$ ipython --no-banner

In [1]: import numpy as np

In [2]: from numpy import linalg as LA

In [3]: np.set_printoptions(precision=2, suppress=True, linewidth=120)

In [4]: def rd(a):
   ...:     return np.round(a, 2) + 0
   ...: 

In [5]: data = np.array([[-3.89, -7.07, -5.9],
   ...:     [7.72, -2.93, -5.64],
   ...:     [6.49, 1.22, 7.51],
   ...:     [-3.34, -3.96, 8.56],
   ...:     [-2.53, -4.33, 8.65],
   ...:     [5.9, 0.4, 8.07],
   ...:     [3.97, 2.2, 8.91],
   ...:     [1.48, -4.88, 8.6],
   ...:     [5.1, 2.13, 8.34],
   ...:     [8.49, -1.79, -4.97],
   ...:     [-1.08, 6.84, 7.22],
   ...:     [3.37, -8.09, 4.81],
   ...:     [8.94, 2.21, -3.89],
   ...:     [7.12, 5.88, -3.84],
   ...:     [8.8, 3.95, -2.64],
   ...:     [8.54, 2.19, -4.72],
   ...:     [-6.52, 6.87, -3.21]])

In [6]: other = np.c_[data[:, :2] @ np.array([[1, 0], [2, 1]]), np.array([1, 0, 0, 3, 0, 1, 5, 5, 9, 1, 1, 3, 4, 9, 9, 3, 8])]

In [7]: print(rd(other))
[[-18.03  -7.07   1.  ]
 [  1.86  -2.93   0.  ]
 [  8.93   1.22   0.  ]
 [-11.26  -3.96   3.  ]
 [-11.19  -4.33   0.  ]
 [  6.7    0.4    1.  ]
 [  8.37   2.2    5.  ]
 [ -8.28  -4.88   5.  ]
 [  9.36   2.13   9.  ]
 [  4.91  -1.79   1.  ]
 [ 12.6    6.84   1.  ]
 [-12.81  -8.09   3.  ]
 [ 13.36   2.21   4.  ]
 [ 18.88   5.88   9.  ]
 [ 16.7    3.95   9.  ]
 [ 12.92   2.19   3.  ]
 [  7.22   6.87   8.  ]]

In [8]: print(LA.matrix_rank(other))
3

In [9]: print(rd(LA.norm(other - data @ LA.lstsq(data, other)[0], axis=0)))
[ 0.    0.   16.32]

In [10]: print(rd(LA.lstsq(data, other[:, 0])[0]))
[1. 2. 0.]

In [11]: print(data.shape)
(17, 3)

In [12]: data[:, 3]
Traceback (most recent call last):
  Cell In[12], line 1
    data[:, 3]
IndexError: index 3 is out of bounds for axis 1 with size 3


In [13]: print(np.count_nonzero(data))
51

In [14]: print(rd(LA.norm(data)))
41.23

In [15]: print(np.unravel_index(np.abs(data).argmax(), data.shape))
(np.int64(12), np.int64(0))

In [16]: print(rd(data.mean(axis=0)))
[3.44 0.05 2.11]

In [17]: print(rd(LA.svd(data, compute_uv=False)))
[27.34 25.05 18.04]

In [18]: Xs = (data - data.mean(axis=0)) / data.std(axis=0)

In [19]: print(np.argwhere(np.abs(Xs) > 2))
[[16  0]]

In [20]: print(rd(Xs.std(axis=0)))
[1. 1. 1.]

In [21]: coef = LA.lstsq(np.delete(Xs, 2, axis=1), Xs[:, 2])[0]

In [22]: print(rd(coef))
[-0.26 -0.08]

In [23]: print(np.abs(coef).argmax())
0

In [24]: X = np.loadtxt("test15.csv", delimiter=",")

In [25]: print(X)
[[ 1.94  0.96 -0.03 -0.1 ]
 [ 2.04  1.05  0.03 -0.02]
 [ 2.01  0.85 -0.06  0.18]
 [ 1.96  0.93 -0.03  0.  ]
 [ 1.82  1.1  -0.05  0.01]
 [ 2.01  0.83  0.02  0.2 ]
 [ 2.08  0.99 -0.13  0.1 ]
 [ 1.81  0.85 -0.15  0.12]
 [ 1.93  0.93  0.    0.02]
 [ 2.19  1.13 -0.08  0.22]
 [ 1.88  0.97 -0.02 -0.01]
 [-2.09 -1.96 -0.89 -2.02]
 [-1.99 -2.03 -1.08 -2.07]
 [-2.03 -2.09 -0.99 -2.01]
 [-1.92 -2.02 -1.07 -1.86]
 [-1.96 -1.98 -0.93 -1.99]
 [-2.05 -2.05 -0.83 -2.16]
 [-2.05 -1.98 -0.94 -1.84]
 [-2.01 -1.91 -0.9  -1.94]
 [-1.83 -1.84 -0.98 -2.06]
 [-2.05 -1.92 -1.1  -1.72]
 [-1.87 -2.06 -0.94 -1.96]]

In [26]: cov = np.cov(X, rowvar=False)

In [27]: print(rd(np.polyfit(X[:, 3], X[:, 1], 1)))
[1.43 0.85]

In [28]: print(cov.shape)
(4, 4)

In [29]: print(np.argsort(-X.std(axis=0).round(6), kind="stable"))
[0 1 3 2]

In [30]: print(rd(np.corrcoef(X.T)))
[[1.   1.   0.99 0.99]
 [1.   1.   0.99 0.99]
 [0.99 0.99 1.   0.98]
 [0.99 0.99 0.98 1.  ]]

In [31]: W0 = np.loadtxt("sample3.csv", delimiter=",")

In [32]: print(W0)
[[0.4 0.2 0.  0.2 0.2]
 [0.2 0.4 0.  0.2 0.2]
 [0.  0.  1.  0.  0. ]
 [0.  0.5 0.  0.5 0. ]
 [0.  0.  0.  0.  1. ]]

In [33]: # row-stochastic, so 1 is an eigenvalue

In [34]: Q, R = LA.qr(W0)

In [35]: print(np.trace(Q @ Q.T))
5.0

In [36]: print(rd(R))
[[-0.45 -0.36  0.   -0.27 -0.27]
 [ 0.   -0.57  0.   -0.48 -0.04]
 [ 0.    0.    1.    0.    0.  ]
 [ 0.    0.    0.    0.16 -0.08]
 [ 0.    0.    0.    0.    1.  ]]

In [37]: print(np.allclose(R.T @ R, W0.T @ W0))
True
